$ python -q
>>> import numpy as np
>>> np.set_printoptions(precision=1, suppress=True, linewidth=120, legacy="1.25")
>>> def tidy(a):
...     return np.round(a, 1) + 0
... 
>>> F = np.load("dump.npy")
>>> print(tidy(F))
[[ -5.1  -8.1  16.7   1.7  -5.2]
 [  4.2  -4.   -2.5   7.8 -17.3]
 [ -6.6  -0.3  11.   -6.5  13.9]
 [ -3.9  -8.4  15.2   3.3  -8.5]
 [  6.    7.4 -17.5  -0.3   1.9]
 [ -0.6  -7.9   9.2   6.2 -14.7]
 [  2.8  -5.5   1.2   7.7 -17.4]
 [ -2.2   6.1  -2.9  -7.5  17.1]
 [ -5.3   2.4   5.9  -7.5  16.6]
 [  0.5   7.8  -9.   -6.2  14.8]
 [ -2.2   6.1  -2.9  -7.5  17.1]
 [ -6.4   0.2  10.1  -6.8  14.5]
 [  0.6  -7.2   6.7   6.9 -16. ]
 [  0.7  -7.2   6.4   6.9 -16.1]
 [ -6.6  -6.7  17.6  -1.    0.9]
 [  3.1   8.5 -14.   -4.1  10.3]
 [ -6.1  -7.3  17.6  -0.1  -1.2]
 [ -2.2   6.1  -2.9  -7.5  17.1]
 [ -6.7  -6.5  17.6  -1.3   1.5]
 [  0.3  -7.4   7.4   6.7 -15.7]
 [  3.3  -5.   -0.1   7.7 -17.4]
 [ -0.6   7.2  -6.7  -6.8  16. ]
 [  7.3   3.5 -15.4   4.5  -8.9]
 [ -7.2  -4.8  16.7  -3.2   6. ]
 [  6.3  -0.5  -9.5   6.9 -14.9]
 [  5.8   7.6 -17.4  -0.5   2.6]]
>>> [round(float(x), 1) for x in np.linalg.svd(F, compute_uv=False)[:3]]
[78.7, 64.8, 0.0]
>>> np.linalg.cond(F) > 100
True
>>> np.linalg.matrix_rank(F, rtol=0.1)
2
>>> U, sig, VT = np.linalg.svd(F)
>>> vecs = VT[:(sig > 1e-8).sum()]
>>> rng = np.random.default_rng(183490)
>>> x0 = F[7] + 4 * F[18] + rng.integers(2) * np.eye(5)[3]
>>> tidy(x0)
array([-28.9, -19.8,  67.5, -12.7,  23.3])
>>> tidy(np.diag(vecs.T @ vecs))
array([0.1, 0.2, 0.8, 0.2, 0.8])
>>> np.linalg.matrix_rank(np.vstack([F, x0]))
2
>>> Xs = F - F.mean(axis=0)
>>> vecs = np.linalg.svd(Xs)[2][:2]
>>> Y = Xs - Xs @ vecs.T @ vecs
>>> tidy((Xs @ vecs.T).std(axis=0))
array([15.4, 12.5])
>>> tidy(Y.std(axis=0))
array([0., 0., 0., 0., 0.])
>>> np.linalg.norm(Y, axis=1).round(6).argmax()
0
>>> tidy(np.linalg.norm(Y) / np.linalg.norm(Xs))
0.0
>>> K = np.load("a.npy")
>>> K
array([[ 1, -1, -1,  1,  1, -1, -1,  1],
       [ 1, -1, -1,  1, -1,  1,  1, -1],
       [ 1,  1,  1,  1, -1, -1, -1, -1]])
>>> theta = np.radians(45)
>>> R = np.eye(8)
>>> R[3, 3] = R[0, 0] = np.cos(theta)
>>> R[3, 0], R[0, 3] = -np.sin(theta), np.sin(theta)
>>> tidy(R)
array([[ 0.7,  0. ,  0. ,  0.7,  0. ,  0. ,  0. ,  0. ],
       [ 0. ,  1. ,  0. ,  0. ,  0. ,  0. ,  0. ,  0. ],
       [ 0. ,  0. ,  1. ,  0. ,  0. ,  0. ,  0. ,  0. ],
       [-0.7,  0. ,  0. ,  0.7,  0. ,  0. ,  0. ,  0. ],
       [ 0. ,  0. ,  0. ,  0. ,  1. ,  0. ,  0. ,  0. ],
       [ 0. ,  0. ,  0. ,  0. ,  0. ,  1. ,  0. ,  0. ],
       [ 0. ,  0. ,  0. ,  0. ,  0. ,  0. ,  1. ,  0. ],
       [ 0. ,  0. ,  0. ,  0. ,  0. ,  0. ,  0. ,  1. ]])
>>> Y = K @ R.T
>>> print(tidy(Y))
[[ 1.4 -1.  -1.   0.   1.  -1.  -1.   1. ]
 [ 1.4 -1.  -1.   0.  -1.   1.   1.  -1. ]
 [ 1.4  1.   1.   0.  -1.  -1.  -1.  -1. ]]
>>> np.allclose(K @ K.T, Y @ Y.T)
True
>>> tidy(np.abs(Y - K).max(axis=0))
array([0.4, 0. , 0. , 1. , 0. , 0. , 0. , 0. ])
>>> M = np.array([[0, 0, 1, 1, 1, 0],
...     [0, 0, 0, 1, 1, 0],
...     [1, 0, 0, 1, 0, 1],
...     [1, 1, 1, 0, 1, 0],
...     [1, 1, 0, 1, 0, 1],
...     [0, 0, 1, 0, 1, 0]])
>>> M
array([[0, 0, 1, 1, 1, 0],
       [0, 0, 0, 1, 1, 0],
       [1, 0, 0, 1, 0, 1],
       [1, 1, 1, 0, 1, 0],
       [1, 1, 0, 1, 0, 1],
       [0, 0, 1, 0, 1, 0]])
>>> idx = rng.permutation(6)
>>> idx
array([5, 3, 1, 0, 4, 2])
>>> Y = M[idx][:, idx]
>>> Y
array([[0, 0, 0, 0, 1, 1],
       [0, 0, 1, 1, 1, 1],
       [0, 1, 0, 0, 1, 0],
       [0, 1, 0, 0, 1, 1],
       [1, 1, 1, 1, 0, 0],
       [1, 1, 0, 1, 0, 0]])
>>> print(np.diag(Y))
[0 0 0 0 0 0]
>>> M.inv()
Traceback (most recent call last):
  File "<python-input-40>", line 1, in <module>
    M.inv()
    ^^^^^
AttributeError: 'numpy.ndarray' object has no attribute 'inv'
>>> np.linalg.matrix_power(M, 2)
array([[3, 2, 1, 2, 1, 2],
       [2, 2, 1, 1, 1, 1],
       [1, 1, 3, 1, 3, 0],
       [2, 1, 1, 4, 2, 2],
       [1, 1, 3, 2, 4, 0],
       [2, 1, 0, 2, 0, 2]])
>>> M @ M
array([[3, 2, 1, 2, 1, 2],
       [2, 2, 1, 1, 1, 1],
       [1, 1, 3, 1, 3, 0],
       [2, 1, 1, 4, 2, 2],
       [1, 1, 3, 2, 4, 0],
       [2, 1, 0, 2, 0, 2]])
>>> np.trace(M)
0
>>> tidy(np.abs(np.linalg.eigvals(M)).max())
3.2
>>> np.allclose(M @ M.T, M.T @ M)
True
>>> tidy(np.linalg.det(M))
-1.0
>>> M.sum(axis=0)
array([3, 2, 3, 4, 4, 2])
>>> np.trace(M @ M @ M) // 6
3
>>> low = np.diag(M.sum(axis=1)) - M
>>> np.linalg.matrix_rank(low)
5
>>> low @ np.ones(6)
array([0., 0., 0., 0., 0., 0.])
>>> np.unravel_index(np.abs(M).argmax(), M.shape)
(0, 2)
>>> M.shape
(6, 6)
>>> print(np.abs(M).max())
1
>>> theta = np.sort(rng.uniform(-2, 2, 14))
>>> data = np.c_[theta, theta ** 2, theta ** 3] @ np.array([[-2, 4, 2, 3, -6], [1, -7, 2, 6, 1], [-2, 6, -1, -5, 4]])
>>> print(tidy(data))
[[ 19.4 -68.    9.2  45.6 -10.3]
 [ 12.6 -44.2   5.2  27.5  -2.9]
 [  5.4 -18.3   1.2   8.9   2.8]
 [  4.4 -14.7   0.7   6.5   3.2]
 [  3.3 -10.7   0.2   4.    3.4]
 [  0.9  -2.3  -0.4  -0.1   2. ]
 [ -0.5   0.7   0.6   1.1  -1.4]
 [ -4.5   5.3   3.6   3.5   1.3]
 [ -6.    7.8   3.9   2.5   3.9]
 [ -6.    7.8   3.9   2.5   4. ]
 [-11.1  17.5   4.3  -3.1  13.8]
 [-14.1  24.    4.1  -7.3  20.1]
 [-14.6  24.9   4.1  -7.9  21. ]
 [-15.9  27.8   4.   -9.8  23.8]]
>>> C = data[[1, 13]].astype(float)
>>> for _ in range(6):
...     idx = np.linalg.norm(data[:, None] - C, axis=-1).argmin(axis=1)
...     C = np.array([data[idx == j].mean(axis=0) for j in range(2)])
... 
>>> print(idx)
[0 0 0 0 0 1 1 1 1 1 1 1 1 1]
>>> tidy(C[1] - C[0])
array([-17. ,  43.8,  -0.2, -20.6,  10.6])
